$ python3 -q
>>> import numpy as np
>>> from numpy import linalg as LA
>>> np.set_printoptions(precision=2, suppress=True, linewidth=140)
>>> mat = np.loadtxt("w.csv", delimiter=",")
>>> mat
array([[ 3.,  3.,  3.,  3.,  3.],
       [ 3.,  6.,  6.,  6.,  6.],
       [ 3.,  6.,  9.,  9.,  9.],
       [ 3.,  6.,  9., 12., 12.],
       [ 3.,  6.,  9., 12., 15.]])
>>> f = np.array([7, -1, -3, -1, 4])
>>> A2 = mat + np.outer(f, np.eye(5)[2])
>>> A2
array([[ 3.,  3., 10.,  3.,  3.],
       [ 3.,  6.,  5.,  6.,  6.],
       [ 3.,  6.,  6.,  9.,  9.],
       [ 3.,  6.,  8., 12., 12.],
       [ 3.,  6., 13., 12., 15.]])
>>> LA.matrix_rank(LA.inv(A2) - LA.inv(mat), tol=1e-8)
np.int64(1)
>>> LA.matrix_rank(A2 - mat)
np.int64(1)
>>> np.round(LA.det(A2) / LA.det(mat), 2), round(float(1 + LA.solve(mat, f)[2]), 2)
(np.float64(-0.33), -0.33)
>>> x = np.ones(5)
>>> for _ in range(7):
...     x = mat @ x
...     x /= LA.norm(x)
...     print(round(x @ mat @ x, 2))
... 
36.98
37.03
37.03
37.03
37.03
37.03
37.03
>>> x
array([0.17, 0.33, 0.46, 0.55, 0.6 ])
>>> hat = np.triu(np.array([[1, 1, -1, -1, 2],
...     [1, 0, -1, 1, -2],
...     [2, 1, -2, -2, -2],
...     [2, 1, -1, 0, 0],
...     [0, 0, -2, 0, -2]]), 1) + np.eye(5)
>>> A2 = hat @ mat @ LA.inv(hat)
>>> A2
array([[   6.,    3.,   18.,   51.,   48.],
       [  -3.,   -3.,  -18.,  -51.,  -57.],
       [  -9.,   -9.,  -45., -129., -135.],
       [   3.,    3.,   15.,   42.,   42.],
       [   3.,    3.,   15.,   42.,   45.]])
>>> LA.matrix_rank(A2)
np.int64(5)
>>> hat @ mat - mat @ hat
array([[  3.,   3.,  12.,  15.,  21.],
       [ -6., -15.,  -9., -12.,  -9.],
       [-12., -27., -27., -33., -30.],
       [  0.,  -3.,   9.,  15.,  24.],
       [  0.,  -3.,   9.,  15.,  24.]])
>>> A2 = mat[0, 0] * mat[1:] - np.outer(mat[1:, 0], mat[0])
>>> A2
array([[ 0.,  9.,  9.,  9.,  9.],
       [ 0.,  9., 18., 18., 18.],
       [ 0.,  9., 18., 27., 27.],
       [ 0.,  9., 18., 27., 36.]])
>>> LA.matrix_rank(A2), LA.matrix_rank(mat)
(np.int64(4), np.int64(5))
>>> vals, evecs = LA.eig(mat)
>>> vals
array([37.03,  4.35,  1.75,  1.06,  0.81])
>>> np.sort(LA.eigvals(mat.T))
array([ 0.81,  1.06,  1.75,  4.35, 37.03])
>>> np.round(np.prod(vals), 2)
np.float64(243.0)
>>> np.round(mat @ evecs[:, 0] - vals[0] * evecs[:, 0], 2) + 0
array([0., 0., 0., 0., 0.])
>>> A = np.array([[1.3, -0.4, -0.7],
...     [0.1, 1.7, 0.2],
...     [-1.5, 1.2, 0.1],
...     [0.9, 0.4, 2.2],
...     [-0.3, 1.6, 0.8],
...     [-0.9, 0.1, -0.9],
...     [2.6, -0.6, 0.9],
...     [0.7, 0.6, -0.9],
...     [0.3, 0.4, 0.4],
...     [0.4, 0.1, -0.1],
...     [1.2, 0.1, 1.5],
...     [0.1, -1.9, 1.7],
...     [-1.1, 0.4, 0.1],
...     [-0.7, 0.9, -0.5]])
>>> rng = np.random.default_rng(54683)
>>> A[:, 1] = 4 * A[:, 2] + 0.3 * rng.normal(size=14)
>>> A
array([[ 1.3 , -2.33, -0.7 ],
       [ 0.1 ,  0.84,  0.2 ],
       [-1.5 ,  0.83,  0.1 ],
       [ 0.9 ,  8.96,  2.2 ],
       [-0.3 ,  2.47,  0.8 ],
       [-0.9 , -3.36, -0.9 ],
       [ 2.6 ,  3.06,  0.9 ],
       [ 0.7 , -3.59, -0.9 ],
       [ 0.3 ,  1.83,  0.4 ],
       [ 0.4 , -0.7 , -0.1 ],
       [ 1.2 ,  6.18,  1.5 ],
       [ 0.1 ,  6.83,  1.7 ],
       [-1.1 ,  0.4 ,  0.1 ],
       [-0.7 , -1.95, -0.5 ]])
>>> # column 1 dominates
>>> x = np.array([2, 0, 1])
>>> target = A @ x
>>> np.round(LA.solve(A.T @ A, A.T @ target), 2) + 0
array([2., 0., 1.])
>>> np.round(LA.pinv(A) @ A, 2) + 0
array([[1., 0., 0.],
       [0., 1., 0.],
       [0., 0., 1.]])
>>> target = target + 0.1 * rng.normal(size=14)
>>> target
array([ 1.87,  0.54, -2.84,  3.88,  0.16, -2.89,  6.11,  0.51,  0.87,  0.57,  3.77,  1.86, -2.07, -1.87])
>>> b, *_ = LA.lstsq(A, target)
>>> b
array([ 1.99, -0.04,  1.15])
>>> [round(float(LA.norm(LA.solve(A.T @ A + lam * np.eye(3), A.T @ target))), 2) for lam in (0, 1, 10, 100)]
[2.3, 1.89, 1.23, 0.39]
>>> np.round(A.T @ (target - A @ b), 2) + 0
array([0., 0., 0.])
>>> b.round()
array([ 2., -0.,  1.])
>>> z = A[:, 1] > np.median(A[:, 1])
>>> f = A[z].mean(axis=0) - A[~z].mean(axis=0)
>>> np.round((((A - A.mean(axis=0)) @ f > 0) == z).mean(), 2)
np.float64(0.93)
>>> np.argsort(-np.abs(f).round(6), kind="stable")
array([1, 2, 0])
>>> ((A - A.mean(axis=0)) @ f > 0).astype(int)
array([0, 0, 0, 1, 1, 0, 1, 0, 1, 0, 1, 1, 0, 0])
>>> dist = LA.norm(A[:, None] - A[None], axis=-1)
>>> np.unravel_index(dist.round(6).argmax(), dist.shape)
(np.int64(3), np.int64(7))
>>> (dist + 1e9 * np.eye(14)).round(6).argmin(axis=1)
array([ 7,  8, 12, 11,  8, 13,  8,  0,  4,  1, 11, 10,  2,  5])
>>> vals, evecs = LA.eigh(mat)
>>> x = np.array([3, 0, 1, 3, 1])
>>> x @ mat @ x / (x @ x), np.round(vals[0], 2), np.round(vals[-1], 2)
(np.float64(19.65), np.float64(0.81), np.float64(37.03))
>>> evecs * np.abs(vals) @ evecs.T
array([[ 3.,  3.,  3.,  3.,  3.],
       [ 3.,  6.,  6.,  6.,  6.],
       [ 3.,  6.,  9.,  9.,  9.],
       [ 3.,  6.,  9., 12., 12.],
       [ 3.,  6.,  9., 12., 15.]])
